$ ipython --no-banner

In [1]: import numpy as np

In [2]: from numpy import linalg as LA

In [3]: np.set_printoptions(suppress=True, linewidth=160)

In [4]: A = np.array([[0.74, -0.43, -0.23, -0.14, -0.24, 0.19],
   ...:     [-2.44, -0.96, 4.05, -2.08, -0.53, 1.58],
   ...:     [-8.62, 2.34, 7.69, -5.3, -1.08, -0.87],
   ...:     [-0.08, 0.09, -1.77, -0.32, 0.56, 0.67],
   ...:     [-4.24, 1.39, 4.27, -1.76, -0.45, -0.94]])

In [5]: G = A.T @ A

In [6]: round(np.trace(G), 3), round(float((A ** 2).sum()), 3)
Out[6]: (np.float64(246.548), 246.548)

In [7]: (A @ A.T).shape
Out[7]: (5, 5)

In [8]: arr = np.loadtxt("sample19.csv", delimiter=",")

In [9]: arr
Out[9]: 
array([[ 0.165, -0.54 , -1.068, -1.282, -0.461, -0.269, -0.549, -0.889,  0.088],
       [-0.524, -1.167, -2.443, -3.303, -2.071, -0.99 , -0.072, -2.382, -0.077],
       [-0.277, -0.711, -1.744, -2.224, -1.072, -0.415,  0.869, -1.437,  0.311],
       [ 0.445,  1.812,  3.425,  5.126,  1.881,  1.48 , -0.032,  3.932, -0.036],
       [ 0.317, -0.447, -0.445, -0.97 , -0.562, -0.279,  0.129, -0.962,  0.135],
       [ 0.67 ,  0.679,  0.709,  1.668,  0.39 ,  0.33 , -0.152,  0.538,  0.136],
       [-0.173, -0.411, -0.087, -1.366, -0.256, -0.772, -0.36 , -0.062, -0.16 ],
       [-0.051, -1.125, -1.917, -3.455, -1.212, -1.48 ,  0.155, -2.928,  0.052],
       [-0.339, -0.386, -1.388, -2.456, -0.691, -0.022, -0.033, -1.812, -0.279],
       [-0.257,  0.854,  1.664,  3.027,  1.067,  0.986, -0.106,  2.452,  0.131],
       [-0.45 ,  0.708,  1.135,  0.948, -0.008,  0.049, -0.155,  0.779,  0.327],
       [ 0.198, -2.27 , -3.993, -6.209, -1.819, -1.596, -0.259, -3.708, -0.021],
       [ 0.097, -0.842, -2.   , -2.759, -0.978, -0.441, -0.309, -1.143,  0.309],
       [ 0.41 , -1.06 , -2.086, -3.488, -0.534, -0.751,  0.147, -2.602,  0.061],
       [-0.04 ,  0.964,  1.924,  2.389,  1.019,  1.414,  0.728,  1.506, -0.09 ],
       [-0.219,  0.64 ,  2.49 ,  2.99 ,  0.928,  1.709, -0.379,  2.334,  0.058],
       [ 0.148,  1.52 ,  1.508,  2.405,  0.541,  1.373, -0.467,  1.752,  0.706],
       [ 0.077, -1.042, -1.419, -1.761, -0.491, -0.42 ,  0.267, -1.411, -0.262],
       [ 0.192, -0.865, -1.592, -2.459, -0.513, -0.424,  0.324, -1.703,  0.084]])

In [10]: A2 = np.c_[arr[:, :1] @ np.array([[1]]), np.array([0, 2, -1, -1, 0, -1, 0, -1, 0, -1, -1, -1, 0, -1, 1, -2, 2, 1, -1])]

In [11]: A2
Out[11]: 
array([[ 0.165,  0.   ],
       [-0.524,  2.   ],
       [-0.277, -1.   ],
       [ 0.445, -1.   ],
       [ 0.317,  0.   ],
       [ 0.67 , -1.   ],
       [-0.173,  0.   ],
       [-0.051, -1.   ],
       [-0.339,  0.   ],
       [-0.257, -1.   ],
       [-0.45 , -1.   ],
       [ 0.198, -1.   ],
       [ 0.097,  0.   ],
       [ 0.41 , -1.   ],
       [-0.04 ,  1.   ],
       [-0.219, -2.   ],
       [ 0.148,  2.   ],
       [ 0.077,  1.   ],
       [ 0.192, -1.   ]])

In [12]: np.round(LA.lstsq(arr, A2[:, 0])[0], 3) + 0
Out[12]: array([1., 0., 0., 0., 0., 0., 0., 0., 0.])

In [13]: r0 = np.array([1, 1, 0])

In [14]: np.round(np.correlate(A[0], A[3], "full"), 3)
Out[14]: array([ 0.496,  0.126, -0.632, -1.395,  0.662,  0.347,  0.445,  0.37 , -0.347,  0.036, -0.015])

In [15]: vec = np.array([1, 3, -2, 2, 2, -2, 2, -3, 2])

In [16]: y = arr @ vec

In [17]: np.round(LA.pinv(arr) @ arr, 3) + 0
Out[17]: 
array([[1., 0., 0., 0., 0., 0., 0., 0., 0.],
       [0., 1., 0., 0., 0., 0., 0., 0., 0.],
       [0., 0., 1., 0., 0., 0., 0., 0., 0.],
       [0., 0., 0., 1., 0., 0., 0., 0., 0.],
       [0., 0., 0., 0., 1., 0., 0., 0., 0.],
       [0., 0., 0., 0., 0., 1., 0., 0., 0.],
       [0., 0., 0., 0., 0., 0., 1., 0., 0.],
       [0., 0., 0., 0., 0., 0., 0., 1., 0.],
       [0., 0., 0., 0., 0., 0., 0., 0., 1.]])

In [18]: np.round(LA.lstsq(arr, y)[0], 3)
Out[18]: array([ 1.,  3., -2.,  2.,  2., -2.,  2., -3.,  2.])

In [19]: np.round(LA.solve(arr.T @ arr, arr.T @ y), 3)
Out[19]: array([ 1.,  3., -2.,  2.,  2., -2.,  2., -3.,  2.])

In [20]: rng = np.random.default_rng(260542)

In [21]: y = y + 0.05 * rng.normal(size=19)

In [22]: print(y.round(3))
[-0.519 -1.078  2.046 -1.883  0.849  3.064 -3.843  3.198 -0.082 -2.121 -0.855 -0.855 -1.659  3.063 -0.266 -6.516  0.06   0.282  1.537]

In [23]: b, *_ = LA.lstsq(arr, y)

In [24]: np.round(LA.norm(y - arr @ b), 3)
Out[24]: np.float64(0.206)

In [25]: np.round(arr.T @ (y - arr @ b), 3) + 0
Out[25]: array([0., 0., 0., 0., 0., 0., 0., 0., 0.])

In [26]: b.round()
Out[26]: array([ 1.,  3., -2.,  2.,  2., -2.,  2., -3.,  2.])

In [27]: m1 = np.load("test13.npy")

In [28]: m1
Out[28]: 
array([[0, 0, 0, 0, 1, 0, 0],
       [0, 0, 0, 0, 0, 0, 1],
       [0, 0, 0, 0, 0, 1, 0],
       [1, 0, 0, 0, 0, 0, 0],
       [0, 0, 1, 0, 0, 0, 0],
       [0, 0, 0, 1, 0, 0, 0],
       [0, 1, 0, 0, 0, 0, 0]])

In [29]: print(np.round(np.sort(np.abs(LA.eigvals(m1)))[::-1], 3))
[1. 1. 1. 1. 1. 1. 1.]

In [30]: LA.matrix_power(m1, 100)
Out[30]: 
array([[1, 0, 0, 0, 0, 0, 0],
       [0, 1, 0, 0, 0, 0, 0],
       [0, 0, 1, 0, 0, 0, 0],
       [0, 0, 0, 1, 0, 0, 0],
       [0, 0, 0, 0, 1, 0, 0],
       [0, 0, 0, 0, 0, 1, 0],
       [0, 0, 0, 0, 0, 0, 1]])

In [31]: LA.matrix_power(m1, 2)
Out[31]: 
array([[0, 0, 1, 0, 0, 0, 0],
       [0, 1, 0, 0, 0, 0, 0],
       [0, 0, 0, 1, 0, 0, 0],
       [0, 0, 0, 0, 1, 0, 0],
       [0, 0, 0, 0, 0, 1, 0],
       [1, 0, 0, 0, 0, 0, 0],
       [0, 0, 0, 0, 0, 0, 1]])

In [32]: m1 @ np.ones(7)
Out[32]: array([1., 1., 1., 1., 1., 1., 1.])

In [33]: pr = np.eye(7)[6]

In [34]: for _ in range(6):
    ...:     pr = pr @ m1
    ...:     print(pr.round(3))
    ...: 
[0. 1. 0. 0. 0. 0. 0.]
[0. 0. 0. 0. 0. 0. 1.]
[0. 1. 0. 0. 0. 0. 0.]
[0. 0. 0. 0. 0. 0. 1.]
[0. 1. 0. 0. 0. 0. 0.]
[0. 0. 0. 0. 0. 0. 1.]

In [35]: print(round(float(LA.norm(m1, 1)), 3), np.round(LA.norm(m1, np.inf), 3))
1.0 1.0

In [36]: print(LA.norm(m1, axis=1).argmax())
0

In [37]: print(np.round(LA.norm(m1) ** 2 / LA.norm(m1, 2) ** 2, 3))
7.0

In [38]: np.round(LA.norm(m1[1] - m1[2]), 3)
Out[38]: np.float64(1.414)

In [39]: np.round(LA.norm(m1, axis=0), 3)
Out[39]: array([1., 1., 1., 1., 1., 1., 1.])

In [40]: round(float(LA.norm(m1, 2)), 3)
Out[40]: 1.0

In [41]: M = np.loadtxt("mat.csv", delimiter=",")

In [42]: M
Out[42]: 
array([[-0.8  ,  0.8  , -0.6  ,  3.159, -0.9  ],
       [ 1.   ,  0.1  ,  0.6  ,  0.084, -0.2  ],
       [-0.9  ,  0.7  , -0.1  ,  2.732, -0.3  ],
       [ 0.   ,  0.7  ,  1.2  ,  2.687,  0.6  ],
       [ 1.7  , -1.8  ,  2.1  , -7.577, -0.4  ],
       [ 0.2  , -0.8  , -0.7  , -3.306,  1.7  ],
       [ 0.8  , -2.3  , -1.4  , -8.859, -0.3  ],
       [ 0.8  , -0.5  ,  0.2  , -1.353, -0.6  ],
       [-0.9  , -0.7  ,  0.2  , -2.955, -0.2  ],
       [-0.8  ,  0.9  , -0.2  ,  3.712, -0.1  ],
       [ 0.9  , -0.3  , -0.4  , -0.737, -0.5  ],
       [-0.1  , -0.8  , -2.   , -3.398, -0.6  ],
       [-1.5  ,  2.2  , -1.7  ,  8.174,  0.6  ],
       [ 0.7  ,  2.2  ,  1.7  ,  8.861, -1.2  ],
       [ 0.2  , -0.6  , -0.1  , -2.194, -1.   ],
       [ 0.1  , -2.   ,  0.4  , -7.939,  0.   ],
       [ 0.2  , -0.5  ,  1.1  , -1.592, -0.5  ],
       [ 0.7  ,  0.9  ,  1.6  ,  3.848, -0.6  ],
       [ 1.9  ,  1.2  ,  1.8  ,  4.694,  1.4  ],
       [ 1.5  , -0.1  , -0.1  , -0.455,  2.9  ],
       [-0.9  , -0.4  ,  0.1  , -1.531,  0.9  ],
       [-0.4  , -1.3  ,  0.   , -5.245,  3.9  ],
       [ 0.7  ,  1.2  ,  0.5  ,  4.819,  0.4  ],
       [ 0.6  ,  0.1  ,  0.9  ,  0.51 ,  1.8  ],
       [ 0.6  ,  1.   , -0.9  ,  4.138, -0.1  ],
       [ 1.4  ,  2.   ,  1.1  ,  7.478,  0.4  ],
       [-0.2  ,  1.2  ,  2.1  ,  4.421, -0.9  ],
       [ 0.   , -1.3  , -1.8  , -5.163, -0.7  ],
       [ 1.2  ,  0.3  , -0.1  ,  1.365, -2.1  ],
       [ 0.2  , -0.4  , -0.6  , -1.949, -0.8  ],
       [ 1.6  , -0.4  ,  0.2  , -1.396,  0.7  ],
       [-0.6  ,  0.8  ,  0.3  ,  3.502,  1.4  ],
       [-0.4  ,  0.   ,  1.9  , -0.065,  0.   ],
       [-1.4  ,  2.3  , -0.6  ,  9.455, -0.2  ],
       [ 0.6  ,  0.7  , -0.3  ,  2.844, -0.6  ],
       [-1.   ,  0.7  , -0.9  ,  3.287, -0.1  ]])

In [43]: D = LA.norm(M[:, None] - M[None], axis=-1)

In [44]: D.mean(axis=1).argmax()
Out[44]: np.int64(6)

In [45]: np.flatnonzero(D[18] < D.mean() / 2)
Out[45]: array([ 3, 17, 18, 22])

In [46]: D[:5, :5].round(3)
Out[46]: 
array([[ 0.   ,  3.888,  0.901,  2.522, 11.654],
       [ 3.888,  0.   ,  3.388,  3.023,  8.067],
       [ 0.901,  3.388,  0.   ,  1.82 , 11.142],
       [ 2.522,  3.023,  1.82 ,  0.   , 10.784],
       [11.654,  8.067, 11.142, 10.784,  0.   ]])

In [47]: LA.matrix_rank(D ** 2)
Out[47]: np.int64(7)

In [48]: D.shape
Out[48]: (36, 36)

In [49]: cent = M[[22, 2]].astype(float)

In [50]: for _ in range(3):
    ...:     idx = LA.norm(M[:, None] - cent, axis=-1).argmin(axis=1)
    ...:     cent = np.array([M[idx == j].mean(axis=0) for j in range(2)])
    ...: 

In [51]: idx
Out[51]: array([0, 1, 0, 0, 1, 1, 1, 1, 1, 0, 1, 1, 0, 0, 1, 1, 1, 0, 0, 1, 1, 1, 0, 1, 0, 0, 0, 1, 0, 1, 1, 0, 1, 0, 0, 0])

In [52]: cent.round(3)
Out[52]: 
array([[ 0.035,  1.165,  0.288,  4.657, -0.135],
       [ 0.374, -0.737,  0.032, -2.901,  0.321]])

In [53]: np.abs(cent[1] - cent[0]).argmax()
Out[53]: np.int64(3)

In [54]: print(np.bincount(idx))
[17 19]

In [55]: G = M.T @ M

In [56]: np.round(np.diag(G), 3)
Out[56]: array([ 30.17,  48.38,  42.39, 761.43,  48.04])

In [57]: r0, v = A[0], A[3]

In [58]: round(r0 @ r0, 3)
Out[58]: np.float64(0.899)

In [59]: round(float(r0 @ v), 3)
Out[59]: 0.347

In [60]: pr = (r0 @ v) / (r0 @ r0) * r0

In [61]: np.round(v - pr, 3)
Out[61]: array([-0.366,  0.256, -1.681, -0.266,  0.653,  0.597])

In [62]: r0 = np.array([2, -1, 3])

In [63]: print(np.round(np.convolve(M[17], r0), 3))
[ 1.4    1.1    4.4    8.796 -0.248 12.144 -1.8  ]

In [64]: np.round(np.correlate(M[17], M[31], "full"), 3)
Out[64]: array([ 0.98 ,  3.711,  5.602, 11.82 , 13.416, -0.207,  1.938, -2.789,  0.36 ])

In [65]: np.round(np.cross(M[17, :3], M[31, :3]), 3)
Out[65]: array([-1.01, -1.17,  1.1 ])

In [66]: W0 = np.load("data.npy")

In [67]: W0
Out[67]: 
array([[-0.6  ,  1.1  , -1.8  ,  0.7  ,  1.995,  0.4  , -0.1  ,  0.3  ,  0.7  ],
       [ 1.5  ,  0.5  , -0.5  ,  0.   ,  0.056,  0.3  , -2.3  ,  1.   ,  0.5  ],
       [-0.8  ,  0.9  ,  0.1  , -0.6  , -1.85 ,  0.   ,  0.2  ,  1.4  , -0.1  ],
       [ 2.1  , -0.3  , -0.3  , -1.1  , -3.335,  1.5  , -0.4  ,  0.4  , -0.7  ],
       [ 1.8  ,  1.9  , -0.7  ,  0.   ,  0.007, -0.2  ,  1.7  , -0.9  ,  0.1  ],
       [-0.6  , -0.6  ,  0.2  ,  0.   , -0.012,  0.8  , -0.5  , -1.4  , -1.1  ],
       [ 1.1  ,  1.2  ,  0.   , -1.7  , -5.083, -0.3  , -0.3  , -0.5  ,  0.5  ],
       [-1.6  ,  0.6  , -1.   ,  1.3  ,  3.84 , -0.7  ,  0.6  ,  1.5  ,  2.   ],
       [ 1.   ,  0.9  , -0.1  ,  0.2  ,  0.539, -0.6  , -0.6  ,  0.2  ,  0.4  ],
       [-2.1  , -0.3  , -1.   ,  0.6  ,  1.831,  0.5  , -0.2  ,  0.9  ,  0.   ],
       [ 0.3  , -0.2  ,  0.2  , -0.2  , -0.52 , -1.4  , -1.   ,  0.4  ,  1.1  ],
       [ 0.   ,  1.2  ,  0.   ,  0.3  ,  0.898,  2.3  ,  1.1  ,  1.1  , -0.8  ],
       [ 0.3  , -0.3  , -1.4  ,  1.2  ,  3.604,  0.4  , -0.2  ,  0.4  , -0.2  ],
       [-0.7  ,  0.7  ,  1.7  , -0.5  , -1.495, -1.6  ,  0.1  , -1.6  ,  1.   ],
       [-0.7  ,  2.5  ,  1.   ,  0.2  ,  0.64 ,  0.5  ,  1.8  ,  1.4  , -1.   ]])

In [68]: vec = np.array([-1, -9, 1, -3, -3, 2, 4, 5, 3])

In [69]: y = W0 @ vec

In [70]: print(np.round(LA.lstsq(W0, y)[0], 3))
[-1. -9.  1. -3. -3.  2.  4.  5.  3.]

In [71]: y = y + 0.3 * rng.normal(size=15)

In [72]: y.round(3)
Out[72]: array([-14.883,  -8.995,   7.688,  15.465, -17.584,  -3.759,   4.902,  -6.187, -12.844,   1.558,   2.646,  -2.411, -12.124,  -5.669, -11.6  ])

In [73]: b, *_ = LA.lstsq(W0, y)

In [74]: round(LA.norm(y - W0 @ b), 3)
Out[74]: np.float64(1.064)
